In [1]: import numpy as np

In [2]: np.set_printoptions(suppress=True, linewidth=200)

In [3]: rnd = lambda a: np.round(a, 3) + 0

In [4]: data = np.load("run5.npy")

In [5]: print(data)
[[-2.  6.  6.  5.  5.  1.  4.]
 [-1.  4. -5.  4. -9.  3.  0.]
 [ 1.  9.  8. -1.  1.  4.  1.]
 [-3.  6.  3.  3. -6.  0.  0.]
 [-5.  2. -2. -3.  3.  4.  5.]
 [ 0.  0.  0.  0.  0. -2. -8.]
 [ 0.  0.  0.  0.  0. -5. -1.]]

In [6]: C2 = data.T @ data

In [7]: print(np.diag(C2))
[ 40. 173. 138.  60. 152.  71. 107.]

In [8]: print(np.linalg.matrix_rank(C2))
7

In [9]: print(rnd(np.linalg.svd(data, compute_uv=False) ** 2))
[310.733 202.951 126.647  48.003  28.459  19.112   5.095]

In [10]: print(np.allclose(C2, C2.T))
True

In [11]: print((data @ data.T).shape)
(7, 7)

In [12]: rng = np.random.default_rng(866494)

In [13]: idx = rng.permutation(7)

In [14]: out = data[:, idx] * rng.choice([-1, 1], 7)

In [15]: print(out)
[[ 6. -1.  6. -4.  2. -5. -5.]
 [ 4. -3. -5. -0.  1. -4.  9.]
 [ 9. -4.  8. -1. -1.  1. -1.]
 [ 6. -0.  3. -0.  3. -3.  6.]
 [ 2. -4. -2. -5.  5.  3. -3.]
 [ 0.  2.  0.  8. -0. -0. -0.]
 [ 0.  5.  0.  1. -0. -0. -0.]]

In [16]: left, _, Vh = np.linalg.svd(data.T @ out)

In [17]: print(rnd(left @ Vh))
[[ 0.  0.  0.  0. -1.  0.  0.]
 [ 1.  0.  0.  0.  0.  0.  0.]
 [ 0.  0.  1.  0.  0.  0.  0.]
 [ 0.  0.  0.  0.  0. -1.  0.]
 [ 0.  0.  0.  0.  0.  0. -1.]
 [ 0. -1.  0.  0.  0.  0.  0.]
 [ 0.  0.  0. -1.  0.  0.  0.]]

In [18]: out = np.linalg.inv(data)

In [19]: print(rnd(np.linalg.slogdet(data)[0]))
-1.0

In [20]: print(rnd(np.linalg.inv(out)))
[[-2.  6.  6.  5.  5.  1.  4.]
 [-1.  4. -5.  4. -9.  3.  0.]
 [ 1.  9.  8. -1.  1.  4.  1.]
 [-3.  6.  3.  3. -6.  0.  0.]
 [-5.  2. -2. -3.  3.  4.  5.]
 [ 0.  0.  0.  0.  0. -2. -8.]
 [ 0.  0.  0.  0.  0. -5. -1.]]

In [21]: print(rnd(data @ out))
[[1. 0. 0. 0. 0. 0. 0.]
 [0. 1. 0. 0. 0. 0. 0.]
 [0. 0. 1. 0. 0. 0. 0.]
 [0. 0. 0. 1. 0. 0. 0.]
 [0. 0. 0. 0. 1. 0. 0.]
 [0. 0. 0. 0. 0. 1. 0.]
 [0. 0. 0. 0. 0. 0. 1.]]

In [22]: print(rnd(np.linalg.cond(data)))
7.809

In [23]: print((np.abs(out) > 1e-9).astype(int))
[[1 1 1 1 1 1 1]
 [1 1 1 1 1 1 1]
 [1 1 1 1 1 1 1]
 [1 1 1 1 1 1 1]
 [1 1 1 1 1 1 1]
 [0 0 0 0 0 1 1]
 [0 0 0 0 0 1 1]]

In [24]: m1 = np.loadtxt("w.csv", delimiter=",")

In [25]: print(m1)
[[ 0.609 -0.088  0.22   2.007]
 [-0.175  0.021 -0.029 -0.46 ]
 [-0.235  0.014 -0.134 -0.585]
 [ 0.     0.049  0.204  0.113]
 [ 0.453  0.151  0.739  1.554]
 [-0.111 -0.109 -0.509 -0.856]]

In [26]: out = np.c_[m1[:, :2] @ np.array([[3, 3], [0, 3]]), np.array([2, 2, 1, 3, 2, 1])]

In [27]: print(rnd(out))
[[ 1.827  1.563  2.   ]
 [-0.525 -0.462  2.   ]
 [-0.705 -0.663  1.   ]
 [ 0.     0.147  3.   ]
 [ 1.359  1.812  2.   ]
 [-0.333 -0.66   1.   ]]

In [28]: print(np.linalg.matrix_rank(out))
3

In [29]: print(rnd(np.linalg.norm(out - m1 @ np.linalg.lstsq(m1, out)[0], axis=0)))
[0.    0.    4.257]

In [30]: print(rnd(np.linalg.norm(np.linalg.qr(m1)[0].T @ out, axis=0) ** 2 / ((out ** 2).sum(axis=0) + 1e-12)))
[1.    1.    0.212]

In [31]: vec = np.array([-1, 3, -3])

In [32]: y = out @ vec

In [33]: print(rnd(y))
[-3.138 -6.861 -4.284 -8.559 -1.923 -4.647]

In [34]: print(rnd(np.linalg.solve(out.T @ out, out.T @ y)))
[-1.  3. -3.]

In [35]: y = y + 0.05 * rng.normal(size=6)

In [36]: print(rnd(y))
[-3.057 -6.774 -4.282 -8.537 -1.975 -4.727]

In [37]: coef, *_ = np.linalg.lstsq(out, y)

In [38]: print(rnd(np.linalg.norm(y - out @ coef)))
0.144

In [39]: def softmax(z):
    ...:     e = np.exp(z - z.max(axis=-1, keepdims=True))
    ...:     return e / e.sum(axis=-1, keepdims=True)
    ...: 

In [40]: print(rnd(softmax(m1).sum(axis=1)))
[1. 1. 1. 1. 1. 1.]

In [41]: S = m1 @ m1.T / np.sqrt(4)

In [42]: print(softmax(S).round(6).argmax(axis=1))
[0 5 5 4 0 5]

In [43]: print(rnd(softmax(S)[4] @ m1))
[0.404 0.019 0.357 1.363]

In [44]: proj = m1 @ np.linalg.solve(m1.T @ m1, m1.T)

In [45]: print(rnd(np.trace(proj)))
4.0

In [46]: print(rnd(np.linalg.eigvalsh(proj)))
[0. 0. 1. 1. 1. 1.]

In [47]: print(rnd(proj @ m1[:, 1]))
[-0.088  0.021  0.014  0.049  0.151 -0.109]

In [48]: print(rnd(np.diag(proj)))
[0.931 0.143 0.688 0.478 0.953 0.807]

In [49]: vec = np.array([-1, 1, 3, 2])

In [50]: y = m1 @ vec

In [51]: print(rnd(y))
[ 3.977 -0.811 -1.323  0.887  5.023 -3.237]

In [52]: y = y + 0.02 * rng.normal(size=6)

In [53]: print(rnd(y))
[ 3.992 -0.812 -1.347  0.858  5.037 -3.216]

In [54]: coef, *_ = np.linalg.lstsq(m1, y)

In [55]: print([round(float(np.linalg.norm(np.linalg.solve(m1.T @ m1 + lam * np.eye(4), m1.T @ y))), 2) for lam in (0, 1, 10, 100)])
[3.82, 2.29, 1.14, 0.2]

In [56]: arr = np.load("a.npy")

In [57]: print(arr)
[[ 0. -3.  0.  0.  0.  0.  0.]
 [-3.  1. -3.  0.  0.  0.  0.]
 [ 0. -3.  0. -3.  0.  0.  0.]
 [ 0.  0. -3.  1. -3.  0.  0.]
 [ 0.  0.  0. -3.  2. -3.  0.]
 [ 0.  0.  0.  0. -3.  0. -3.]
 [ 0.  0.  0.  0.  0. -3.  0.]]

In [58]: # symmetric

In [59]: vec = np.array([-4, -1, 9, -9, 8, 2, -1])

In [60]: y = data @ vec

In [61]: coef, lr = np.zeros(7), 1 / np.linalg.norm(data, 2) ** 2

In [62]: for i in range(10):
    ...:     coef -= lr * data.T @ (data @ coef - y)
    ...:     if i % 2 == 0: print(i, round(np.linalg.norm(data @ coef - y), 3))
    ...: 
0 74.557
2 36.431
4 27.913
6 22.4
8 18.485

In [63]: print(rnd(np.linalg.cond(data)))
7.809

In [64]: print(rnd(coef))
[-0.876  0.787  6.684 -7.358  9.456  1.275 -0.255]
